$ ipython --no-banner

In [1]: import numpy as np

In [2]: from numpy import linalg as LA

In [3]: np.set_printoptions(precision=2, suppress=True, linewidth=140, floatmode="fixed")

In [4]: def rd(a):
   ...:     return np.round(a, 2) + 0
   ...: 

In [5]: K = np.load("mat.npy")

In [6]: K
Out[6]: 
array([[ 0, -5, -1,  0,  2, -1,  1],
       [ 5,  0, -1,  1,  4,  5,  3],
       [ 1,  1,  0,  1, -6, -1, -1],
       [ 0, -1, -1,  0,  5, -3,  0],
       [-2, -4,  6, -5,  0,  0, -3],
       [ 1, -5,  1,  3,  0,  0,  4],
       [-1, -3,  1,  0,  3, -4,  0]])

In [7]: # null space of dimension 1

In [8]: U, sig, Vt = LA.svd(K)

In [9]: vecs = Vt[:(sig > 1e-8).sum()]

In [10]: rng = np.random.default_rng(7977)

In [11]: x0 = K[1] + -2 * K[2] + rng.integers(2) * np.eye(7)[1]

In [12]: x0
Out[12]: array([ 3.00, -2.00, -1.00, -1.00, 16.00,  7.00,  5.00])

In [13]: rd(np.diag(vecs.T @ vecs))
Out[13]: array([0.99, 0.98, 0.99, 0.57, 0.98, 0.93, 0.55])

In [14]: rd(LA.norm(x0 - vecs.T @ vecs @ x0))
Out[14]: np.float64(0.0)

In [15]: [round(float(x), 2) for x in LA.svd(K, compute_uv=False)[:3]]
Out[15]: [11.1, 11.1, 7.29]

In [16]: LA.cond(K) > 100
Out[16]: np.True_

In [17]: data = np.array([[1, -2, 3, 1, 1, 1, -2, 2],
    ...:     [0, 3, -3, 1, -2, 1, -2, 3],
    ...:     [2, -2, -3, 2, 2, -2, -3, 3],
    ...:     [1, 10, -9, 5, -7, 5, -10, 14]])

In [18]: # row 3 is much longer than the rest

In [19]: U, sig, Vt = LA.svd(data)

In [20]: rd(sig)
Out[20]: array([24.91,  6.71,  4.49,  0.00])

In [21]: np.argmax(sig[:-1] / (sig[1:] + 1e-6)) + 1
Out[21]: np.int64(3)

In [22]: M2 = U[:, :3] @ np.diag(sig[:3]) @ Vt[:3]

In [23]: rd(LA.norm(data - M2, 2)), rd(sig[3])
Out[23]: (np.float64(0.0), np.float64(0.0))

In [24]: rd(np.abs(data - M2).max())
Out[24]: np.float64(0.0)

In [25]: rd(LA.norm(data - M2) / LA.norm(data))
Out[25]: np.float64(0.0)

In [26]: rd(M2)
Out[26]: 
array([[  1.00,  -2.00,   3.00,   1.00,   1.00,   1.00,  -2.00,   2.00],
       [  0.00,   3.00,  -3.00,   1.00,  -2.00,   1.00,  -2.00,   3.00],
       [  2.00,  -2.00,  -3.00,   2.00,   2.00,  -2.00,  -3.00,   3.00],
       [  1.00,  10.00,  -9.00,   5.00,  -7.00,   5.00, -10.00,  14.00]])

In [27]: LA.matrix_rank(M2)
Out[27]: np.int64(3)

In [28]: rk = LA.matrix_rank(data)

In [29]: rk
Out[29]: np.int64(3)

In [30]: ns = LA.svd(data)[2][rk:].T

In [31]: [int(LA.matrix_rank(np.delete(data, i, axis=0))) for i in range(4)]
Out[31]: [3, 3, 2, 3]

In [32]: [int(LA.matrix_rank(data[:, :j + 1])) for j in range(8)]
Out[32]: [1, 2, 3, 3, 3, 3, 3, 3]

In [33]: ns.shape
Out[33]: (8, 5)

In [34]: [int(LA.matrix_rank(data[:i])) for i in range(1, len(data) + 1)]
Out[34]: [1, 2, 3, 3]

In [35]: LA.matrix_rank(data.T @ data), LA.matrix_rank(data @ data.T)
Out[35]: (np.int64(3), np.int64(3))

In [36]: rd(data @ ns)
Out[36]: 
array([[0.00, 0.00, 0.00, 0.00, 0.00],
       [0.00, 0.00, 0.00, 0.00, 0.00],
       [0.00, 0.00, 0.00, 0.00, 0.00],
       [0.00, 0.00, 0.00, 0.00, 0.00]])

In [37]: np.unique(data.round(6), axis=0).shape
Out[37]: (4, 8)

In [38]: np.abs(np.diag(LA.qr(data)[1])) > 1e-9
Out[38]: array([ True,  True,  True, False])

In [39]: rd(LA.norm(data, 2) / LA.norm(data))
Out[39]: np.float64(0.95)

In [40]: np.argsort(-LA.norm(data, axis=0).round(6), kind="stable")[:3]
Out[40]: array([7, 1, 6])

In [41]: m1 = np.load("layer18.npy")

In [42]: m1
Out[42]: 
array([[-20.79,  39.40,  19.94, -42.33, -40.69],
       [-19.53,  39.01,  18.80, -38.87, -38.39],
       [-20.25,  41.09,  20.89, -40.69, -39.69],
       [-19.16,  41.12,  19.72, -41.09, -40.78],
       [-19.67,  40.95,  18.59, -41.05, -39.41],
       [-21.26,  39.67,  19.43, -36.98, -40.50],
       [-18.49,  39.14,  19.61, -40.27, -39.05],
       [-19.52,  39.59,  19.22, -40.01, -39.40],
       [-20.95,  38.34,  18.62, -41.09, -40.51],
       [-20.27,  42.05,  19.44, -38.35, -40.09],
       [-21.71,  40.34,  19.49, -39.67, -40.05],
       [-19.52,  39.65,  20.13, -40.05, -38.39],
       [-20.63,  40.95,  20.38, -42.30, -39.19],
       [-22.21,  40.62,  18.81, -40.41, -39.91]])

In [43]: U, sig, Vt = LA.svd(m1)

In [44]: np.argmax(sig[:-1] / (sig[1:] + 1e-6)) + 1
Out[44]: np.int64(1)

In [45]: rd(sig)
Out[45]: array([280.00,   4.95,   3.79,   2.45,   2.14])

In [46]: M2 = U[:, :1] @ np.diag(sig[:1]) @ Vt[:1]

In [47]: LA.matrix_rank(M2)
Out[47]: np.int64(1)

In [48]: LA.matrix_rank(m1, rtol=0.05)
Out[48]: np.int64(1)

In [49]: rd(LA.norm(m1 - M2) / LA.norm(m1))
Out[49]: np.float64(0.03)

In [50]: rd(np.abs(m1 - M2).max())
Out[50]: np.float64(2.53)

In [51]: Q, Rm = LA.qr(m1)

In [52]: rd(abs(Rm[0, 0])), rd(LA.norm(m1[:, 0]))
Out[52]: (np.float64(75.98), np.float64(75.98))

In [53]: rd(np.trace(Q @ Q.T))
Out[53]: np.float64(5.0)

In [54]: rd(np.abs(np.diag(Rm)))
Out[54]: array([75.98,  8.01,  2.55,  5.71,  3.12])

In [55]: W0 = np.eye(8, dtype=int)[rng.permutation(8)] * np.array([-1, 1, 0, -3, 3, -2, 0, 2])

In [56]: W0
Out[56]: 
array([[ 0,  0,  0, -3,  0,  0,  0,  0],
       [ 0,  0,  0,  0,  0, -2,  0,  0],
       [ 0,  0,  0,  0,  0,  0,  0,  0],
       [ 0,  0,  0,  0,  0,  0,  0,  0],
       [ 0,  0,  0,  0,  0,  0,  0,  2],
       [ 0,  0,  0,  0,  3,  0,  0,  0],
       [ 0,  1,  0,  0,  0,  0,  0,  0],
       [-1,  0,  0,  0,  0,  0,  0,  0]])

In [57]: # rows 2 and 3 are equal

In [58]: u = np.array([0, 2, 1])

In [59]: np.polyval(u, W0[0])
Out[59]: array([ 1,  1,  1, -5,  1,  1,  1,  1])

In [60]: np.correlate(W0[0], W0[1], "full")
Out[60]: array([0, 0, 0, 0, 0, 6, 0, 0, 0, 0, 0, 0, 0, 0, 0])

In [61]: np.cross(W0[0, :3], W0[1, :3])
Out[61]: array([0, 0, 0])

In [62]: np.array([np.convolve(row, u, "same") for row in W0])
Out[62]: 
array([[ 0,  0,  0, -6, -3,  0,  0,  0],
       [ 0,  0,  0,  0,  0, -4, -2,  0],
       [ 0,  0,  0,  0,  0,  0,  0,  0],
       [ 0,  0,  0,  0,  0,  0,  0,  0],
       [ 0,  0,  0,  0,  0,  0,  0,  4],
       [ 0,  0,  0,  0,  6,  3,  0,  0],
       [ 0,  2,  1,  0,  0,  0,  0,  0],
       [-2, -1,  0,  0,  0,  0,  0,  0]])

In [63]: rd(np.sort(LA.eigvals(W0).real))
Out[63]: array([0.00, 0.00, 0.00, 0.00, 0.00, 0.00, 0.00, 0.00])

In [64]: (LA.matrix_power((W0 != 0) + (W0.T != 0) + np.eye(8), 8) > 0).astype(int)
Out[64]: 
array([[1, 1, 0, 1, 1, 1, 1, 1],
       [1, 1, 0, 1, 1, 1, 1, 1],
       [0, 0, 1, 0, 0, 0, 0, 0],
       [1, 1, 0, 1, 1, 1, 1, 1],
       [1, 1, 0, 1, 1, 1, 1, 1],
       [1, 1, 0, 1, 1, 1, 1, 1],
       [1, 1, 0, 1, 1, 1, 1, 1],
       [1, 1, 0, 1, 1, 1, 1, 1]])

In [65]: U, sig, Vt = LA.svd(W0)

In [66]: vecs = Vt[:(sig > 1e-8).sum()]

In [67]: x0 = W0[5] + -3 * W0[6] + rng.integers(2) * np.eye(8)[4]

In [68]: x0
Out[68]: array([ 0.00, -3.00,  0.00,  0.00,  3.00,  0.00,  0.00,  0.00])

In [69]: np.diag(vecs.T @ vecs)
Out[69]: array([1.00, 1.00, 0.00, 1.00, 1.00, 1.00, 0.00, 1.00])

In [70]: np.allclose(vecs.T @ vecs @ x0, x0)
Out[70]: True

In [71]: np.allclose(W0 @ W0.T, W0.T @ W0)
Out[71]: False

In [72]: LA.matrix_power(W0, 3)
Out[72]: 
array([[  0,   0,   0,   0,   0,   0,   0,   0],
       [  0,   0,   0,   0,   0,   0,   0, -12],
       [  0,   0,   0,   0,   0,   0,   0,   0],
       [  0,   0,   0,   0,   0,   0,   0,   0],
       [  0,   0,   0,   6,   0,   0,   0,   0],
       [ -6,   0,   0,   0,   0,   0,   0,   0],
       [  0,   0,   0,   0,  -6,   0,   0,   0],
       [  0,   0,   0,   0,   0,   0,   0,   0]])

In [73]: np.trace(W0)
Out[73]: np.int64(0)

In [74]: assert W0 == W0.T
---------------------------------------------------------------------------
ValueError                                Traceback (most recent call last)
Cell In[74], line 1
----> 1 assert W0 == W0.T

ValueError: The truth value of an array with more than one element is ambiguous. Use a.any() or a.all()

In [75]: (W0 - W0.T) / 2
Out[75]: 
array([[ 0.00,  0.00,  0.00, -1.50,  0.00,  0.00,  0.00,  0.50],
       [ 0.00,  0.00,  0.00,  0.00,  0.00, -1.00, -0.50,  0.00],
       [ 0.00,  0.00,  0.00,  0.00,  0.00,  0.00,  0.00,  0.00],
       [ 1.50,  0.00,  0.00,  0.00,  0.00,  0.00,  0.00,  0.00],
       [ 0.00,  0.00,  0.00,  0.00,  0.00, -1.50,  0.00,  1.00],
       [ 0.00,  1.00,  0.00,  0.00,  1.50,  0.00,  0.00,  0.00],
       [ 0.00,  0.50,  0.00,  0.00,  0.00,  0.00,  0.00,  0.00],
       [-0.50,  0.00,  0.00,  0.00, -1.00,  0.00,  0.00,  0.00]])

In [76]: rd(LA.pinv(W0))
Out[76]: 
array([[ 0.00,  0.00,  0.00,  0.00,  0.00,  0.00,  0.00, -1.00],
       [ 0.00,  0.00,  0.00,  0.00,  0.00,  0.00,  1.00,  0.00],
       [ 0.00,  0.00,  0.00,  0.00,  0.00,  0.00,  0.00,  0.00],
       [-0.33,  0.00,  0.00,  0.00,  0.00,  0.00,  0.00,  0.00],
       [ 0.00,  0.00,  0.00,  0.00,  0.00,  0.33,  0.00,  0.00],
       [ 0.00, -0.50,  0.00,  0.00,  0.00,  0.00,  0.00,  0.00],
       [ 0.00,  0.00,  0.00,  0.00,  0.00,  0.00,  0.00,  0.00],
       [ 0.00,  0.00,  0.00,  0.00,  0.50,  0.00,  0.00,  0.00]])

In [77]: W0 @ W0.T
Out[77]: 
array([[9, 0, 0, 0, 0, 0, 0, 0],
       [0, 4, 0, 0, 0, 0, 0, 0],
       [0, 0, 0, 0, 0, 0, 0, 0],
       [0, 0, 0, 0, 0, 0, 0, 0],
       [0, 0, 0, 0, 4, 0, 0, 0],
       [0, 0, 0, 0, 0, 9, 0, 0],
       [0, 0, 0, 0, 0, 0, 1, 0],
       [0, 0, 0, 0, 0, 0, 0, 1]])

In [78]: J = np.loadtxt("data.csv", delimiter=",")

In [79]: J
Out[79]: 
array([[ 1.00,  1.00,  1.00,  1.00, -1.00, -1.00, -1.00, -1.00],
       [ 1.00,  1.00,  1.00,  1.00,  1.00,  1.00,  1.00,  1.00],
       [ 1.00, -1.00,  1.00, -1.00,  1.00, -1.00,  1.00, -1.00],
       [ 1.00,  1.00, -1.00, -1.00,  1.00,  1.00, -1.00, -1.00]])

In [80]: M2 = J[0, 0] * J[1:] - np.outer(J[1:, 0], J[0])

In [81]: M2
Out[81]: 
array([[ 0.00,  0.00,  0.00,  0.00,  2.00,  2.00,  2.00,  2.00],
       [ 0.00, -2.00,  0.00, -2.00,  2.00,  0.00,  2.00,  0.00],
       [ 0.00,  0.00, -2.00, -2.00,  2.00,  2.00,  0.00,  0.00]])

In [82]: J[:, 0] / J[0, 0]
Out[82]: array([1.00, 1.00, 1.00, 1.00])

In [83]: np.flatnonzero(~M2.round(6).any(axis=1))
Out[83]: array([], dtype=int64)
